$ python3 -q
>>> import numpy as np
>>> np.set_printoptions(suppress=True, linewidth=120)
>>> def rd(a):
...     return np.round(a, 2) + 0
... 
>>> X = np.array([[-2, -3, 4, -4, 0, 4, 0, 3, 1, -2, 4, -5],
...     [4, 0, 1, 1, 1, 5, -1, 5, 0, 3, -4, 4],
...     [4, 1, -3, 5, 2, 4, 4, -5, 3, -5, 1, 1],
...     [0, 5, 3, 4, 1, 3, -5, -3, 3, -1, -4, 4],
...     [-3, 5, 1, -4, 4, 0, -2, 0, 1, 2, -1, 4],
...     [-4, -5, 0, -5, 3, -1, 0, 0, 5, -5, -1, 0],
...     [-2, -2, 1, 3, 3, 0, -4, -2, 5, 1, 3, 4],
...     [-4, -5, -5, -4, -2, 0, -2, -5, 0, -5, -1, -1],
...     [4, 1, -2, 4, -4, 4, -5, 5, 1, -2, 0, 0],
...     [1, -2, 4, 3, -3, -3, -5, -5, -1, -2, 2, 5],
...     [-4, -2, 4, 4, -4, 4, -4, -2, 2, 3, -1, -3],
...     [4, 1, -1, 0, -3, 4, 3, 1, -2, -4, -3, 0]])
>>> X[:, 0] = -2 * X[:, 5]
>>> X
array([[ -8,  -3,   4,  -4,   0,   4,   0,   3,   1,  -2,   4,  -5],
       [-10,   0,   1,   1,   1,   5,  -1,   5,   0,   3,  -4,   4],
       [ -8,   1,  -3,   5,   2,   4,   4,  -5,   3,  -5,   1,   1],
       [ -6,   5,   3,   4,   1,   3,  -5,  -3,   3,  -1,  -4,   4],
       [  0,   5,   1,  -4,   4,   0,  -2,   0,   1,   2,  -1,   4],
       [  2,  -5,   0,  -5,   3,  -1,   0,   0,   5,  -5,  -1,   0],
       [  0,  -2,   1,   3,   3,   0,  -4,  -2,   5,   1,   3,   4],
       [  0,  -5,  -5,  -4,  -2,   0,  -2,  -5,   0,  -5,  -1,  -1],
       [ -8,   1,  -2,   4,  -4,   4,  -5,   5,   1,  -2,   0,   0],
       [  6,  -2,   4,   3,  -3,  -3,  -5,  -5,  -1,  -2,   2,   5],
       [ -8,  -2,   4,   4,  -4,   4,  -4,  -2,   2,   3,  -1,  -3],
       [ -8,   1,  -1,   0,  -3,   4,   3,   1,  -2,  -4,  -3,   0]])
>>> rd(np.trace(np.linalg.pinv(X) @ X))
np.float64(11.0)
>>> rd(X @ np.linalg.pinv(X) @ X)
array([[ -8.,  -3.,   4.,  -4.,   0.,   4.,   0.,   3.,   1.,  -2.,   4.,  -5.],
       [-10.,   0.,   1.,   1.,   1.,   5.,  -1.,   5.,   0.,   3.,  -4.,   4.],
       [ -8.,   1.,  -3.,   5.,   2.,   4.,   4.,  -5.,   3.,  -5.,   1.,   1.],
       [ -6.,   5.,   3.,   4.,   1.,   3.,  -5.,  -3.,   3.,  -1.,  -4.,   4.],
       [  0.,   5.,   1.,  -4.,   4.,   0.,  -2.,   0.,   1.,   2.,  -1.,   4.],
       [  2.,  -5.,   0.,  -5.,   3.,  -1.,   0.,   0.,   5.,  -5.,  -1.,   0.],
       [  0.,  -2.,   1.,   3.,   3.,   0.,  -4.,  -2.,   5.,   1.,   3.,   4.],
       [  0.,  -5.,  -5.,  -4.,  -2.,   0.,  -2.,  -5.,   0.,  -5.,  -1.,  -1.],
       [ -8.,   1.,  -2.,   4.,  -4.,   4.,  -5.,   5.,   1.,  -2.,   0.,   0.],
       [  6.,  -2.,   4.,   3.,  -3.,  -3.,  -5.,  -5.,  -1.,  -2.,   2.,   5.],
       [ -8.,  -2.,   4.,   4.,  -4.,   4.,  -4.,  -2.,   2.,   3.,  -1.,  -3.],
       [ -8.,   1.,  -1.,   0.,  -3.,   4.,   3.,   1.,  -2.,  -4.,  -3.,   0.]])
>>> np.allclose(X[:-1].T @ np.linalg.lstsq(X[:-1].T, X[-1])[0], X[-1])
True
>>> print(np.unique(X.round(6), axis=0).shape)
(12, 12)
>>> np.abs(np.diag(np.linalg.qr(X)[1])) > 1e-9
array([ True,  True,  True,  True,  True, False,  True,  True,  True,  True,  True,  True])
>>> rd(np.linalg.norm(X[0] - X[7]))
np.float64(16.97)
>>> rd(np.linalg.norm(X[0], 1)), rd(np.linalg.norm(X[0], np.inf))
(np.float64(38.0), np.float64(8.0))
>>> rd(np.linalg.norm(X, 2))
np.float64(26.21)
>>> rd(np.linalg.norm(X, axis=0))
array([22.27, 11.14,  9.95, 12.85,  9.7 , 11.14, 11.87, 12.33,  8.94, 11.27,  8.66, 11.18])
>>> print(rd(np.linalg.norm(X) ** 2 / np.linalg.norm(X, 2) ** 2))
2.62
>>> left, sv, Vt = np.linalg.svd(X)
>>> rd(sv)
array([26.21, 17.25, 15.26, 13.11, 12.21,  9.76,  7.87,  6.63,  6.05,  4.92,  1.26,  0.  ])
>>> np.argmax(sv[:-1] / (sv[1:] + 1e-6)) + 1
np.int64(11)
>>> Y = left[:, :11] @ np.diag(sv[:11]) @ Vt[:11]
>>> rd(np.abs(X - Y).max())
np.float64(0.0)
>>> rd(np.linalg.norm(X - Y, 2)), rd(sv[11])
(np.float64(0.0), np.float64(0.0))
>>> np.linalg.matrix_rank(Y)
np.int64(11)
>>> rd(np.linalg.norm(X - Y) / np.linalg.norm(X))
np.float64(0.0)
>>> vec = np.array([1, 1, 3, 2, 2, 3, 2, 3, 2, 1, 3, 0])
>>> X @ np.ones(12)
array([ -6.,   5.,   0.,   4.,  10.,  -7.,  12., -30.,  -6.,  -1.,  -7., -12.])
>>> X * vec
array([[ -8,  -3,  12,  -8,   0,  12,   0,   9,   2,  -2,  12,   0],
       [-10,   0,   3,   2,   2,  15,  -2,  15,   0,   3, -12,   0],
       [ -8,   1,  -9,  10,   4,  12,   8, -15,   6,  -5,   3,   0],
       [ -6,   5,   9,   8,   2,   9, -10,  -9,   6,  -1, -12,   0],
       [  0,   5,   3,  -8,   8,   0,  -4,   0,   2,   2,  -3,   0],
       [  2,  -5,   0, -10,   6,  -3,   0,   0,  10,  -5,  -3,   0],
       [  0,  -2,   3,   6,   6,   0,  -8,  -6,  10,   1,   9,   0],
       [  0,  -5, -15,  -8,  -4,   0,  -4, -15,   0,  -5,  -3,   0],
       [ -8,   1,  -6,   8,  -8,  12, -10,  15,   2,  -2,   0,   0],
       [  6,  -2,  12,   6,  -6,  -9, -10, -15,  -2,  -2,   6,   0],
       [ -8,  -2,  12,   8,  -8,  12,  -8,  -6,   4,   3,  -3,   0],
       [ -8,   1,  -3,   0,  -6,  12,   6,   3,  -4,  -4,  -9,   0]])
>>> np.einsum("ij,j->i", X, vec)
array([ 26,  16,   7,   1,   5,  -8,  19, -59,   4, -16,   4, -12])
>>> X @ np.eye(12)[2]
array([ 4.,  1., -3.,  3.,  1.,  0.,  1., -5., -2.,  4.,  4., -1.])
>>> rng = np.random.default_rng(79522)
>>> Y = X + rng.integers(-2, 3, (12, 11)) @ rng.integers(-2, 3, (11, 12))
>>> print(Y)
[[  1   7   6  -1  -4  13   2   2   8  -9   8  -1]
 [ -9  -1   0  -3   0  -6 -11   6   7   8  -6  -5]
 [-12   5  -3  -8   6  10   2  -3  14  -9   2   7]
 [ -6  10  -2  10  16   2  -3   5  -4   0 -13   7]
 [ -3  10  -3  -9  12   6   4  -4   4  -6  -7  17]
 [ -5 -11   3 -11   4  13   4   2   3  -7  -3   8]
 [ -7   8  -1   9  15   5  -2  12  -6  -1  -4  11]
 [  5  10  -9   8   6 -12  -3  -3   7  -4   5  -3]
 [-16   2   2  15   0  -6  -6   5   1  10  10  -3]
 [  4  -6   4   0  -2  -3 -10  -3   1   0  -3   5]
 [  9  -5  -4  -1 -11   4  -8  -1  13  -1   0  -8]
 [  4   3  -4  -8  -1   4   2   0   7  -6  -4  -6]]
>>> rd(np.linalg.svd(Y - X, compute_uv=False))
array([43.25, 39.86, 32.64, 23.31, 20.52, 13.21,  9.02,  7.27,  5.72,  1.16,  0.8 ,  0.  ])
>>> arr = np.array([[1, 3, 5, 5, 5, 1, 1, 2],
...     [0, 2, 5, 3, 1, 1, 3, 0],
...     [5, 3, 2, 0, 2, 4, 2, 4],
...     [3, 3, 0, 0, 4, 5, 3, 2],
...     [5, 0, 5, 1, 2, 1, 5, 0],
...     [4, 5, 2, 5, 1, 0, 5, 5],
...     [0, 2, 4, 2, 5, 5, 3, 5],
...     [1, 1, 2, 4, 3, 3, 0, 1],
...     [2, 1, 1, 2, 1, 3, 4, 5],
...     [1, 1, 3, 2, 4, 2, 2, 3],
...     [3, 5, 5, 2, 1, 2, 0, 3],
...     [3, 4, 2, 3, 0, 5, 0, 0],
...     [1, 2, 4, 4, 4, 4, 0, 3],
...     [4, 1, 3, 0, 0, 4, 5, 4],
...     [0, 1, 0, 0, 2, 0, 0, 4]]) * (rng.random((15, 8)) < 0.3)
>>> arr
array([[0, 3, 0, 5, 0, 0, 1, 0],
       [0, 2, 0, 0, 0, 0, 0, 0],
       [5, 0, 0, 0, 2, 0, 2, 0],
       [0, 0, 0, 0, 0, 0, 0, 0],
       [5, 0, 0, 1, 0, 0, 0, 0],
       [4, 5, 0, 0, 1, 0, 0, 0],
       [0, 2, 4, 0, 5, 0, 3, 0],
       [1, 0, 0, 4, 3, 0, 0, 0],
       [2, 1, 1, 0, 0, 3, 4, 0],
       [1, 0, 3, 0, 0, 0, 0, 0],
       [0, 5, 0, 2, 0, 2, 0, 0],
       [0, 0, 0, 0, 0, 0, 0, 0],
       [0, 0, 4, 0, 4, 0, 0, 0],
       [0, 0, 3, 0, 0, 0, 5, 4],
       [0, 0, 0, 0, 0, 0, 0, 0]])
>>> # row 11 repeats row 3
>>> w1 = np.array([[-2, 0],
...     [0, 0],
...     [0, -3],
...     [-2, 0],
...     [2, -3],
...     [1, -1],
...     [3, 2],
...     [-3, -3]])
>>> coef = np.array([-4, 0])
>>> hid = np.maximum(arr @ w1 + coef, 0)
>>> (hid > 0).astype(int)
array([[0, 1],
       [0, 0],
       [0, 0],
       [0, 0],
       [0, 0],
       [0, 0],
       [1, 0],
       [0, 0],
       [1, 1],
       [0, 0],
       [0, 0],
       [0, 0],
       [1, 0],
       [0, 0],
       [0, 0]])
>>> hid
array([[ 0,  2],
       [ 0,  0],
       [ 0,  0],
       [ 0,  0],
       [ 0,  0],
       [ 0,  0],
       [15,  0],
       [ 0,  0],
       [ 7,  2],
       [ 0,  0],
       [ 0,  0],
       [ 0,  0],
       [ 4,  0],
       [ 0,  0],
       [ 0,  0]])
>>> np.linalg.matrix_rank(hid)
np.int64(2)
>>> basis = np.array([[2, 1, 1], [1, 1, 1]])
>>> print((hid @ basis).round(6).argmax(axis=1))
[0 0 0 0 0 0 0 0 0 0 0 0 0 0 0]
>>> print(hid @ basis)
[[ 2  2  2]
 [ 0  0  0]
 [ 0  0  0]
 [ 0  0  0]
 [ 0  0  0]
 [ 0  0  0]
 [30 15 15]
 [ 0  0  0]
 [16  9  9]
 [ 0  0  0]
 [ 0  0  0]
 [ 0  0  0]
 [ 8  4  4]
 [ 0  0  0]
 [ 0  0  0]]
>>> w1 @ basis
array([[-4, -2, -2],
       [ 0,  0,  0],
       [-3, -3, -3],
       [-4, -2, -2],
       [ 1, -1, -1],
       [ 1,  0,  0],
       [ 8,  5,  5],
       [-9, -6, -6]])
